$ python -q
>>> import numpy as np
>>> from numpy import linalg as LA
>>> np.set_printoptions(precision=2, suppress=True, linewidth=160, legacy="1.25")
>>> M = np.load("mat.npy")
>>> M
array([[ 3,  4,  5,  6,  7],
       [ 8,  9, 10, 11, 12],
       [13, 14, 15, 16, 17],
       [18, 19, 20, 21, 22],
       [23, 24, 25, 26, 27]])
>>> # looks like rank 2
>>> np.round(LA.norm(M[1], 1), 2), round(LA.norm(M[1], np.inf), 2)
(50.0, 12.0)
>>> round(LA.norm(M, 1), 2), round(LA.norm(M, np.inf), 2)
(85.0, 125.0)
>>> round(LA.norm(M, 2), 2)
83.16
>>> W0 = np.load("layer9.npy")
>>> W0
array([[ 6,  4,  6,  6,  7],
       [ 1, -1,  1,  1,  2],
       [ 1, -1,  1,  1,  2]])
>>> np.abs(np.diag(LA.qr(W0)[1])) > 1e-9
array([ True,  True, False])
>>> try:
...     LA.inv(W0)
... except LA.LinAlgError as e:
...     print("failed:", e)
... 
failed: Last 2 dimensions of the array must be square
>>> np.unique(W0.round(6), axis=0).shape
(2, 5)
>>> W0 @ LA.pinv(W0) @ W0
array([[ 6.,  4.,  6.,  6.,  7.],
       [ 1., -1.,  1.,  1.,  2.],
       [ 1., -1.,  1.,  1.,  2.]])
>>> Uu, sig, vt = LA.svd(W0)
>>> V = vt[:(sig > 1e-8).sum()]
>>> rng = np.random.default_rng(918)
>>> x = W0[0] + 5 * W0[2] + rng.integers(2) * np.eye(5)[4]
>>> x
array([11., -1., 11., 11., 18.])
>>> round(LA.norm(x - V.T @ V @ x), 2)
0.71
>>> LA.matrix_rank(np.vstack([W0, x]))
3
>>> r = LA.matrix_rank(W0)
>>> r
2
>>> N = LA.svd(W0)[2][r:].T
>>> [int(LA.matrix_rank(W0[:i])) for i in range(1, len(W0) + 1)]
[1, 2, 2]
>>> N @ N.T
array([[ 0.79, -0.13, -0.21, -0.21, -0.25],
       [-0.13,  0.13, -0.13, -0.12,  0.25],
       [-0.21, -0.13,  0.79, -0.21, -0.25],
       [-0.21, -0.12, -0.21,  0.79, -0.25],
       [-0.25,  0.25, -0.25, -0.25,  0.5 ]])
>>> np.allclose(W0 @ N, 0)
True
>>> Uu, sig, vt = LA.svd(W0)
>>> sig.round(2) + 0
array([13.51,  2.56,  0.  ])
>>> B = Uu[:, :2] @ np.diag(sig[:2]) @ vt[:2]
>>> LA.matrix_rank(W0, rtol=0.05)
2
>>> round(float(np.abs(W0 - B).max()), 2)
0.0
>>> np.round(LA.norm(W0 - B, 2), 2), round(sig[2], 2)
(0.0, 0.0)
>>> G = W0.T @ W0
>>> (W0 @ W0.T).shape
(3, 3)
>>> np.round(LA.svd(W0, compute_uv=False) ** 2, 2) + 0
array([182.42,   6.58,   0.  ])
>>> LA.matrix_rank(G)
2
>>> np.trace(G), (W0 ** 2).sum()
(189, 189)
>>> np.round(LA.eigvalsh(G)[::-1], 2) + 0
array([182.42,   6.58,   0.  ,   0.  ,   0.  ])
>>> E = np.load("out10.npy")
>>> E
array([[ 0.05, -0.2 ,  0.04,  0.04],
       [-0.2 ,  0.89, -0.16, -0.16],
       [ 0.04, -0.16,  0.03,  0.03],
       [ 0.04, -0.16,  0.03,  0.03]])
>>> B = E / LA.norm(E, axis=1, keepdims=True)
>>> G = B @ B.T
>>> G
array([[ 1., -1.,  1.,  1.],
       [-1.,  1., -1., -1.],
       [ 1., -1.,  1.,  1.],
       [ 1., -1.,  1.,  1.]])
>>> u = np.array([2, 5, 3])
>>> np.round(np.array([np.convolve(row, u, "same") for row in G]), 2) + 0
array([[ 3.,  0.,  4.,  8.],
       [-3.,  0., -4., -8.],
       [ 3.,  0.,  4.,  8.],
       [ 3.,  0.,  4.,  8.]])
>>> np.round(np.correlate(G[0], G[2], "full"), 2) + 0
array([ 1.,  0., -1.,  4., -1.,  0.,  1.])
>>> np.round(np.cross(G[0, :3], G[2, :3]), 2) + 0
array([0., 0., 0.])
>>> proj = np.triu(np.array([[1, -1, 1, 1], [-1, -1, 1, 2], [-1, 1, 1, 1], [-2, 1, 2, -1]]), 1) + np.eye(4)
>>> B = proj @ E @ LA.inv(proj)
>>> np.round(np.poly(B), 2) + 0
array([ 1., -1.,  0.,  0.,  0.])
>>> J = np.array([[52.96, 80.0, 34.02, 45.01, 3.03],
...     [57.02, 84.01, 30.01, 39.0, 0.98],
...     [38.97, 44.99, 21.01, 20.0, 3.98],
...     [36.98, 55.0, 23.0, 30.03, 2.01]])
>>> J
array([[52.96, 80.  , 34.02, 45.01,  3.03],
       [57.02, 84.01, 30.01, 39.  ,  0.98],
       [38.97, 44.99, 21.01, 20.  ,  3.98],
       [36.98, 55.  , 23.  , 30.03,  2.01]])
>>> u = np.array([1, -4])
>>> np.cross(J[3, :3], J[1, :3])
array([-281.68,  201.69,  -29.41])
>>> np.convolve(J[3], u)
array([  36.98,  -92.92, -197.  ,  -61.97, -118.11,   -8.04])
>>> np.round(LA.norm(J, 2) / LA.norm(J), 2)
1.0
>>> np.argsort(-LA.norm(J, axis=0).round(6), kind="stable")[:3]
array([1, 0, 3])
>>> LA.matrix_rank(J, rtol=0.1)
1
>>> J.sum(axis=1)
array([215.02, 211.02, 128.95, 147.02])
>>> J.shape
(4, 5)
>>> np.zeros(4, 5)
Traceback (most recent call last):
  File "<python-input-62>", line 1, in <module>
    np.zeros(4, 5)
    ~~~~~~~~^^^^^^
TypeError: Cannot interpret '5' as a data type
>>> feats = np.load("x.npy")
>>> feats
array([[ 1.16, -0.04,  1.93, -0.13],
       [ 1.18,  0.07,  1.91, -0.1 ],
       [ 1.16, -0.06,  1.94, -0.16],
       [ 1.08, -0.16,  2.1 ,  0.07],
       [ 0.97, -0.09,  1.98, -0.06],
       [ 0.91, -0.14,  1.92,  0.05],
       [ 0.91, -0.1 ,  2.08, -0.01],
       [ 2.95,  1.1 , -0.06, -0.18],
       [ 2.96,  1.11,  0.07,  0.02],
       [ 2.88,  1.15,  0.03,  0.01],
       [ 3.07,  0.94,  0.03, -0.09],
       [ 3.  ,  0.93, -0.02,  0.15],
       [ 3.12,  0.92, -0.14,  0.12],
       [ 3.04,  1.18,  0.3 ,  0.01]])
>>> x = np.array([1, 2, 2, 1])
>>> rhs = feats @ x
>>> LA.lstsq(feats, rhs)[0]
array([1., 2., 2., 1.])
>>> try:
...     LA.solve(feats, rhs)
... except LA.LinAlgError as e:
...     print("failed:", e)
... 
failed: Last 2 dimensions of the array must be square
>>> np.round(LA.pinv(feats) @ feats, 2) + 0
array([[1., 0., 0., 0.],
       [0., 1., 0., 0.],
       [0., 0., 1., 0.],
       [0., 0., 0., 1.]])
>>> rhs = rhs + 0.05 * rng.normal(size=14)
>>> rhs
array([4.78, 5.08, 4.76, 4.97, 4.72, 4.47, 4.83, 4.88, 5.37, 5.35, 4.91, 4.86, 4.79, 6.04])
>>> coef, *_ = LA.lstsq(feats, rhs)
>>> np.round(feats.T @ (rhs - feats @ coef), 2) + 0
array([0., 0., 0., 0.])
>>> coef
array([0.91, 2.27, 2.05, 0.82])
>>> coef.round()
array([1., 2., 2., 1.])
>>> B = np.array([[3, 3, 3], [3, 0, 3], [1, 0, 3], [1, 2, 2]])
>>> np.vstack([feats, B.T]).shape
(17, 4)
>>> np.einsum("ij->j", feats)
array([28.39,  6.81, 14.07, -0.3 ])
>>> LA.matrix_rank(np.vstack([feats, B.T]))
4
>>> W = np.array([[8, 3, 1, 4, 5], [8, 5, 6, 1, 9], [3, 0, 7, 9, 7], [1, 0, 7, 3, 1]])
>>> coef = np.array([-7, 8, -3, -7, 6])
>>> hid = np.maximum(feats @ W + coef, 0)
>>> (hid > 0).mean(axis=0)
array([1., 1., 1., 1., 1.])
>>> LA.matrix_rank(hid)
5
>>> C = np.array([[1, 2, 0], [2, 1, 2], [2, 2, 1], [1, 1, 0], [1, 0, 2]])
>>> W @ C
array([[25, 25, 17],
       [40, 34, 34],
       [33, 29, 21],
       [19, 19,  9]])
>>> G = np.cov(feats, rowvar=False)
>>> np.argwhere(np.triu(np.abs(np.corrcoef(feats.T)) > 0.8, 1))
array([[0, 1],
       [0, 2],
       [1, 2]])
>>> m1 = np.loadtxt("arr.csv", delimiter=",")
>>> m1
array([[-0.13,  0.32,  0.8 , -0.41,  0.26],
       [ 0.1 , -0.54,  0.45, -0.03, -0.71],
       [-0.63,  0.5 , -0.16, -0.06, -0.57],
       [ 0.73,  0.59,  0.05,  0.12, -0.32],
       [ 0.2 , -0.09, -0.36, -0.9 , -0.1 ]])
>>> blk = np.stack([m1, -1 * m1, m1[::-1]])
>>> blk.shape
(3, 5, 5)
>>> LA.matrix_rank(blk.reshape(3, -1))
2
>>> np.einsum("bij,cij->bc", blk, blk)
array([[ 5., -5.,  1.],
       [-5.,  5., -1.],
       [ 1., -1.,  5.]])
>>> blk.sum(axis=0)
array([[ 0.2 , -0.09, -0.36, -0.9 , -0.1 ],
       [ 0.73,  0.59,  0.05,  0.12, -0.32],
       [-0.63,  0.5 , -0.16, -0.06, -0.57],
       [ 0.1 , -0.54,  0.45, -0.03, -0.71],
       [-0.13,  0.32,  0.8 , -0.41,  0.26]])
>>> (blk @ m1.T).shape
(3, 5, 5)
>>> LA.det(blk)
array([ 1., -1.,  1.])
>>> LA.matrix_rank(blk)
array([5, 5, 5])
>>> u = np.array([-3, -4, 1, -1, -3])
>>> B = m1 + np.outer(u, np.eye(5)[3])
>>> LA.matrix_rank(LA.inv(B) - LA.inv(m1), tol=1e-8)
1
>>> B = np.array([[-1, -6], [3, -2]])
>>> C = np.kron(B, m1)
>>> round(LA.norm(C, 2), 2), np.round(LA.norm(B, 2) * LA.norm(m1, 2), 2)
(6.32, 6.32)
>>> C.shape
(10, 10)
>>> K = np.loadtxt("dump.csv", delimiter=",")
>>> K
array([[0., 3., 0.],
       [3., 0., 0.],
       [0., 0., 0.]])
>>> x = np.array([-1, 1, 2])
>>> K @ np.eye(3)[0]
array([0., 3., 0.])
>>> np.sign((K @ x).round(6))
array([ 1., -1.,  0.])
>>> np.einsum("ij,j->i", K, x)
array([ 3., -3.,  0.])
>>> (K * x).sum(axis=1)
array([ 3., -3.,  0.])
>>> K * x
array([[-0.,  3.,  0.],
       [-3.,  0.,  0.],
       [-0.,  0.,  0.]])
>>> LA.norm(K @ x) <= LA.norm(K, 2) * LA.norm(x) + 1e-9
True
>>> K @ (2 * x)
array([ 6., -6.,  0.])
>>> K @ x
array([ 3., -3.,  0.])
>>> LA.norm(J, axis=0)
array([ 94.56, 136.04,  55.03,  69.63,   5.48])
>>> round(LA.norm(J[2], 1), 2), np.round(LA.norm(J[2], np.inf), 2)
(128.95, 44.99)
>>> np.sort(LA.eigvals(K).real)
array([-3.,  0.,  3.])
>>> K @ K
array([[9., 0., 0.],
       [0., 9., 0.],
       [0., 0., 0.]])
>>> Q, _ = LA.qr(np.array([[0.1, -0.8], [0.3, -0.5]]))
>>> X = -2 * Q
>>> X
array([[ 0.63,  1.9 ],
       [ 1.9 , -0.63]])
>>> Uu, sig, vt = LA.svd(feats)
>>> sig
array([9.02, 4.99, 0.41, 0.3 ])
>>> B = Uu[:, :2] @ np.diag(sig[:2]) @ vt[:2]
>>> round(LA.norm(feats - B, 2), 2), round(sig[2], 2)
(0.41, 0.41)
>>> np.round(np.abs(feats - B).max(), 2)
0.19
